$ python -q
>>> import numpy as np
>>> np.set_printoptions(precision=4, suppress=True, linewidth=120, floatmode="fixed")
>>> rnd = lambda a: np.round(a, 4) + 0
>>> M = np.load("dump.npy")
>>> M
array([[2, 0, 3, 0, 1, 0, 2, 0, 0, 1, 2, 0, 3],
       [0, 0, 0, 0, 0, 0, 0, 1, 3, 0, 0, 0, 0],
       [3, 0, 2, 1, 2, 0, 2, 0, 0, 2, 2, 0, 2],
       [0, 0, 3, 1, 0, 0, 3, 0, 0, 2, 3, 0, 3],
       [1, 0, 0, 0, 3, 0, 0, 0, 0, 3, 2, 0, 1],
       [0, 0, 0, 0, 0, 2, 0, 0, 0, 0, 0, 0, 0],
       [0, 0, 1, 3, 2, 0, 0, 0, 0, 0, 0, 0, 2],
       [0, 1, 0, 0, 0, 0, 0, 0, 0, 0, 0, 2, 0],
       [0, 0, 0, 0, 0, 0, 0, 2, 0, 0, 0, 1, 0],
       [0, 0, 0, 2, 0, 0, 1, 0, 0, 3, 3, 0, 1],
       [2, 0, 3, 0, 2, 0, 0, 0, 0, 0, 1, 0, 2],
       [0, 3, 0, 0, 0, 0, 0, 2, 2, 0, 0, 0, 0],
       [3, 0, 3, 2, 1, 0, 1, 0, 0, 3, 0, 0, 1]])
>>> Y = np.array([[3, 3],
...     [1, 0],
...     [2, 2],
...     [0, 1],
...     [3, 1],
...     [2, 1],
...     [1, 3],
...     [0, 1],
...     [2, 0],
...     [0, 2],
...     [3, 3],
...     [2, 3],
...     [1, 1]])
>>> Y.T @ M.T
array([[26,  6, 29, 21, 19,  4, 10,  5,  2, 11, 23,  7, 20],
       [30,  1, 34, 32, 19,  2,  9,  6,  5, 21, 19,  2, 28]])
>>> np.einsum("ij,ij->i", M, M)
array([32, 10, 34, 41, 24,  4, 18,  5,  5, 24, 22, 17, 34])
>>> np.einsum("ik,kj->ji", M, Y)
array([[26,  6, 29, 21, 19,  4, 10,  5,  2, 11, 23,  7, 20],
       [30,  1, 34, 32, 19,  2,  9,  6,  5, 21, 19,  2, 28]])
>>> np.linalg.matrix_rank(np.vstack([M, Y.T]))
np.int64(13)
>>> f = np.array([0, 0, 2])
>>> np.cross(M[4, :3], M[7, :3])
array([0, 0, 1])
>>> np.correlate(M[4], M[7], "full")
array([0, 2, 0, 0, 0, 6, 0, 0, 0, 0, 6, 5, 0, 2, 0, 3, 0, 0, 0, 0, 3, 2, 0, 1, 0])
>>> np.polyval(f, M[4])
array([2, 2, 2, 2, 2, 2, 2, 2, 2, 2, 2, 2, 2])
>>> rnd(np.linalg.det(M))
np.float64(147360.0)
>>> rnd(np.sort(np.linalg.eigvals(M).real))
array([-3.1002, -1.7994, -1.3532, -1.3532, -1.1342, -1.1342,  1.0315,  1.4273,  1.4273,  2.0000,  2.6440,  4.0678,
       12.2766])
>>> rng = np.random.default_rng(882450)
>>> Y = M + rng.integers(-2, 3, (13, 12)) @ rng.integers(-2, 3, (12, 13))
>>> Y
array([[  7,  -9,   3, -11,   1,   6,   8,  -8,  -9,   6,   7,   2,   1],
       [ -8,   0,  -5,  -3,  13,  -4,  -9,   2,  -3,  13,  -3,   3,  -6],
       [  3,   0,  -6,  -4,  -7, -11,  12,   9,  -5,   8,  -1, -14,  -3],
       [  1,  -6,  -9, -11,  -6, -10,  14,   4,  -8,  13,  17,   2,   1],
       [  7,  -5,  -5,   1,  -2,   6,   8,   5,  -5,   2,  12,   2,   0],
       [ -1,   4,   0,   9,   5,  16,   0,   1,   6,  -9,  -1,   0,   3],
       [ -8,  -1,  -4,  11,  -2,  -3,  -2,  11,   2,   2,  -5, -12,  -4],
       [ -4,   7,   2,   0,   5,  -2,  -4,  -1,   4,   3,  -6,   2,   0],
       [ -7,   7,   3,   6, -12,  -6,   3,   7,  21,   0,   2,  -4,   0],
       [ -2,  13,   3,  13,   2, -12,  -8,   8,   9,   2,   0,   6,   1],
       [ -3,  11,   1,   1,   6,   0,  -7,  -2,   5,  -6,   1,   8,   3],
       [  2,  -6,  -1,  -5, -15,   5,   8,   5,   0,   6,   7,  -3,  -7],
       [  4,   0, -10,  13,  -7, -10,   6,  24,  -2,   3,   1, -11,  -2]])
>>> np.abs(Y - M).sum(axis=1)
array([68, 74, 85, 99, 60, 53, 69, 37, 77, 79, 52, 73, 89])
>>> np.linalg.matrix_rank(Y - M, tol=1e-8)
np.int64(12)
>>> rnd(np.linalg.svd(Y - M, compute_uv=False))
array([53.5151, 49.2329, 33.2910, 25.2716, 21.9190, 16.1706, 12.2339,  8.0027,  6.4785,  2.2973,  1.1745,  0.2108,
        0.0000])
>>> F = np.loadtxt("data.csv", delimiter=",")
>>> F
array([[ 2.0000,  0.0000,  2.0000,  2.0000],
       [ 4.0000,  0.0000,  4.0000,  4.0000],
       [ 2.0000,  0.0000,  2.0000,  2.0000],
       [ 8.0000,  0.0000,  8.0000,  8.0000],
       [ 6.0000,  0.0000,  6.0000,  6.0000],
       [ 2.0000,  0.0000,  2.0000,  2.0000],
       [ 8.0000,  0.0000,  8.0000,  8.0000],
       [ 8.0000,  0.0000,  8.0000,  8.0000],
       [ 6.0000,  0.0000,  6.0000,  6.0000],
       [ 6.0000,  0.0000,  6.0000,  6.0000],
       [10.0000,  0.0000, 10.0000, 10.0000]])
>>> # columns 0 and 2 are equal
>>> M[2] @ M[5]
np.int64(0)
>>> rnd(np.linalg.norm(M, 1)), rnd(np.linalg.norm(M, np.inf))
(np.float64(15.0), np.float64(16.0))
>>> np.linalg.norm(M, axis=1).argmax()
np.int64(3)
>>> np.linalg.cond(F) > 100
np.True_
>>> np.argsort(-np.linalg.norm(F, axis=0).round(6), kind="stable")[:3]
array([0, 2, 3])
>>> rnd(np.linalg.norm(F, 2) / np.linalg.norm(F))
np.float64(1.0)
>>> Y = np.array([[-9], [7], [8], [2]])
>>> cent = np.array([[0, 1, 0, 0, 1, 2]])
>>> data = Y @ cent + 0.1 * rng.normal(size=(4, 6))
>>> rnd(data)
array([[  0.0166,  -8.9258,  -0.1974,   0.1828,  -8.9639, -18.1219],
       [  0.0041,   6.9526,  -0.2849,  -0.2531,   6.9754,  14.0762],
       [  0.1280,   8.0476,  -0.0918,  -0.0947,   7.9286,  16.0310],
       [ -0.0137,   1.8838,  -0.0414,  -0.0718,   2.0141,   3.8069]])
>>> t3 = np.stack([data, 4 * data, data[::-1]])
>>> np.linalg.matrix_rank(t3.reshape(3, -1))
np.int64(2)
>>> t3.shape
(3, 4, 6)
>>> np.linalg.matrix_rank(t3)
array([4, 4, 4])
>>> (t3 @ data.T).shape
(3, 4, 4)
